$ python -q
>>> import numpy as np
>>> np.set_printoptions(precision=3, suppress=True, linewidth=200)
>>> mat = np.loadtxt("x.csv", delimiter=",")
>>> print(mat)
[[10.  5.  0.  6.  3.  7.  6. -2.]
 [ 8.  3. -2.  4.  1.  5.  4. -4.]
 [ 8.  3. -2.  4.  1.  5.  4. -4.]
 [ 8.  3. -2.  4.  1.  5.  4. -4.]
 [ 9.  4. -1.  5.  2.  6.  5. -3.]
 [ 7.  2. -3.  3.  0.  4.  3. -5.]
 [10.  5.  0.  6.  3.  7.  6. -2.]]
>>> U, sig, Vh = np.linalg.svd(mat)
>>> print(np.argmax(sig[:-1] / (sig[1:] + 1e-6)) + 1)
2
>>> print(sig.round(3) + 0)
[35.39   6.043  0.     0.     0.     0.     0.   ]
>>> M2 = U[:, :2] @ np.diag(sig[:2]) @ Vh[:2]
>>> print(round(np.abs(mat - M2).max(), 3))
0.0
>>> print([round(float(x), 3) for x in np.linalg.svd(mat, compute_uv=False)[:3]])
[35.39, 6.043, 0.0]
>>> print(np.linalg.matrix_rank(mat, rtol=0.1))
2
>>> def softmax(z):
...     e = np.exp(z - z.max(axis=-1, keepdims=True))
...     return e / e.sum(axis=-1, keepdims=True)
... 
>>> print(np.round(softmax(mat[5]), 3) + 0)
[0.914 0.006 0.    0.017 0.001 0.046 0.017 0.   ]
>>> print(np.round(softmax(10 * mat[5]), 3) + 0)
[1. 0. 0. 0. 0. 0. 0. 0.]
>>> print(np.round(softmax(mat[5] + -1), 3) + 0)
[0.914 0.006 0.    0.017 0.001 0.046 0.017 0.   ]
>>> S = mat @ mat.T / np.sqrt(8)
>>> print(softmax(S)[5] @ mat)
[ 9.989  4.989 -0.011  5.989  2.989  6.989  5.989 -2.011]
>>> U, sig, Vh = np.linalg.svd(mat)
>>> evecs = Vh[:(sig > 1e-8).sum()]
>>> rng = np.random.default_rng(60)
>>> x0 = mat[1] + -1 * mat[6] + rng.integers(2) * np.eye(8)[5]
>>> print(x0)
[-2. -2. -2. -2. -2. -2. -2. -2.]
>>> print(round(float(np.linalg.norm(x0 - evecs.T @ evecs @ x0)), 3))
0.0
>>> M2 = mat[0, 0] * mat[1:] - np.outer(mat[1:, 0], mat[0])
>>> print(M2)
[[  0. -10. -20.  -8. -14.  -6.  -8. -24.]
 [  0. -10. -20.  -8. -14.  -6.  -8. -24.]
 [  0. -10. -20.  -8. -14.  -6.  -8. -24.]
 [  0.  -5. -10.  -4.  -7.  -3.  -4. -12.]
 [  0. -15. -30. -12. -21.  -9. -12. -36.]
 [  0.   0.   0.   0.   0.   0.   0.   0.]]
>>> print(mat[:, 0] / mat[0, 0])
[1.  0.8 0.8 0.8 0.9 0.7 1. ]
>>> E = np.load("layer4.npy")
>>> print(E)
[[ 2  0  0  1]
 [ 0  0  0  0]
 [ 0  0 -3  0]
 [ 1  0  0 -3]]
>>> print(np.linalg.eigvals(E))
[ 2.193 -3.193  0.    -3.   ]
>>> print(np.einsum("ij,ji->", E, E))
24
>>> print(np.kron(np.eye(2, dtype=int), E))
[[ 2  0  0  1  0  0  0  0]
 [ 0  0  0  0  0  0  0  0]
 [ 0  0 -3  0  0  0  0  0]
 [ 1  0  0 -3  0  0  0  0]
 [ 0  0  0  0  2  0  0  1]
 [ 0  0  0  0  0  0  0  0]
 [ 0  0  0  0  0  0 -3  0]
 [ 0  0  0  0  1  0  0 -3]]
>>> J = np.load("mat.npy")
>>> print(J)
[[  1  -4  16 -64]
 [  1  -3   9 -27]
 [  1  -2   4  -8]
 [  1  -1   1  -1]
 [  1   0   0   0]
 [  1   1   1   1]
 [  1   2   4   8]]
>>> M2 = J[0, 0] * J[1:] - np.outer(J[1:, 0], J[0])
>>> print(M2)
[[  0   1  -7  37]
 [  0   2 -12  56]
 [  0   3 -15  63]
 [  0   4 -16  64]
 [  0   5 -15  65]
 [  0   6 -12  72]]
>>> print(np.flatnonzero(~M2.round(6).any(axis=1)))
[]
>>> x0 = np.array([2, 1, 2, 0])
>>> target = J @ x0
>>> print(target)
[30 17  8  3  2  5 12]
>>> print(np.round(np.linalg.pinv(J) @ J, 3) + 0)
[[1. 0. 0. 0.]
 [0. 1. 0. 0.]
 [0. 0. 1. 0.]
 [0. 0. 0. 1.]]
>>> print(np.round(np.linalg.lstsq(J, target)[0], 3) + 0)
[2. 1. 2. 0.]
>>> target = target + 0.05 * rng.normal(size=7)
>>> print(target)
[29.982 17.041  7.937  2.936  2.054  5.059 12.087]
>>> b, *_ = np.linalg.lstsq(J, target)
>>> print(b)
[ 2.013  1.035  2.005 -0.001]
>>> print(np.round(np.linalg.norm(target - J @ b), 3))
0.1
>>> m1 = np.array([[5.0, 1.0, 1.0, 1.0],
...     [1.0, 5.0, 1.0, 1.0],
...     [1.0, 1.0, 5.0, 1.0],
...     [1.0, 1.0, 1.0, 5.0]])
>>> print(m1)
[[5. 1. 1. 1.]
 [1. 5. 1. 1.]
 [1. 1. 5. 1.]
 [1. 1. 1. 5.]]
>>> print(softmax(10 * J[5]))
[0.25 0.25 0.25 0.25]
>>> print(softmax(J[5] + -1))
[0.25 0.25 0.25 0.25]
>>> print(softmax(J).sum(axis=1))
[1. 1. 1. 1. 1. 1. 1.]
>>> S = J @ J.T / np.sqrt(4)
>>> print(np.round(softmax(S), 3) + 0)
[[1.    0.    0.    0.    0.    0.    0.   ]
 [1.    0.    0.    0.    0.    0.    0.   ]
 [1.    0.    0.    0.    0.    0.    0.   ]
 [1.    0.    0.    0.    0.    0.    0.   ]
 [0.143 0.143 0.143 0.143 0.143 0.143 0.143]
 [0.    0.    0.    0.001 0.001 0.004 0.994]
 [0.    0.    0.    0.    0.    0.    1.   ]]
>>> print(E @ np.linalg.pinv(E) @ E)
[[ 2.  0.  0.  1.]
 [ 0.  0.  0.  0.]
 [ 0.  0. -3.  0.]
 [ 1.  0.  0. -3.]]
>>> try:
...     np.linalg.inv(E)
... except np.linalg.LinAlgError as e:
...     print(e)
... 
Singular matrix
>>> print(np.allclose(E[:-1].T @ np.linalg.lstsq(E[:-1].T, E[-1])[0], E[-1]))
False
>>> evals, evecs = np.linalg.eigh(m1)
>>> x0 = np.array([3, 3, 0, 5])
>>> print(evecs * np.sqrt(evals) @ evecs.T)
[[2.207 0.207 0.207 0.207]
 [0.207 2.207 0.207 0.207]
 [0.207 0.207 2.207 0.207]
 [0.207 0.207 0.207 2.207]]
>>> print(np.linalg.eigvalsh(m1[1:, 1:]))
[4. 4. 7.]
>>> print(round(float(x0 @ m1 @ x0 / (x0 @ x0)), 3), round(float(evals[0]), 3), np.round(evals[-1], 3))
6.814 4.0 8.0
>>> M2 = np.array([[7, 2, 1, 4, 9, 1],
...     [5, 6, 1, 9, 3, 0],
...     [6, 4, 3, 5, 6, 7],
...     [4, 0, 0, 5, 7, 2],
...     [6, 5, 2, 4, 2, 7],
...     [6, 1, 7, 4, 9, 5]])
>>> K = np.tril(M2)
>>> print(K)
[[7 0 0 0 0 0]
 [5 6 0 0 0 0]
 [6 4 3 0 0 0]
 [4 0 0 5 0 0]
 [6 5 2 4 2 0]
 [6 1 7 4 9 5]]
>>> print(round(np.abs(np.linalg.eigvals(K)).max(), 3))
7.0
>>> print(np.allclose(K, K.T))
False
>>> print((K - K.T) / 2)
[[ 0.  -2.5 -3.  -2.  -3.  -3. ]
 [ 2.5  0.  -2.   0.  -2.5 -0.5]
 [ 3.   2.   0.   0.  -1.  -3.5]
 [ 2.   0.   0.   0.  -2.  -2. ]
 [ 3.   2.5  1.   2.   0.  -4.5]
 [ 3.   0.5  3.5  2.   4.5  0. ]]
>>> K.inv()
Traceback (most recent call last):
  File "<python-input-67>", line 1, in <module>
    K.inv()
    ^^^^^
AttributeError: 'numpy.ndarray' object has no attribute 'inv'
>>> print(K @ K)
[[ 49   0   0   0   0   0]
 [ 65  36   0   0   0   0]
 [ 80  36   9   0   0   0]
 [ 48   0   0  25   0   0]
 [107  48  10  28   4   0]
 [189  84  74  76  63  25]]
>>> print(np.sort(np.abs(np.linalg.eigvals(K))))
[2. 3. 5. 5. 6. 7.]
>>> print((K + K.T) / 2)
[[7.  2.5 3.  2.  3.  3. ]
 [2.5 6.  2.  0.  2.5 0.5]
 [3.  2.  3.  0.  1.  3.5]
 [2.  0.  0.  5.  2.  2. ]
 [3.  2.5 1.  2.  2.  4.5]
 [3.  0.5 3.5 2.  4.5 5. ]]
>>> assert K == K.T
Traceback (most recent call last):
  File "<python-input-71>", line 1, in <module>
    assert K == K.T
           ^^^^^^^^
ValueError: The truth value of an array with more than one element is ambiguous. Use a.any() or a.all()
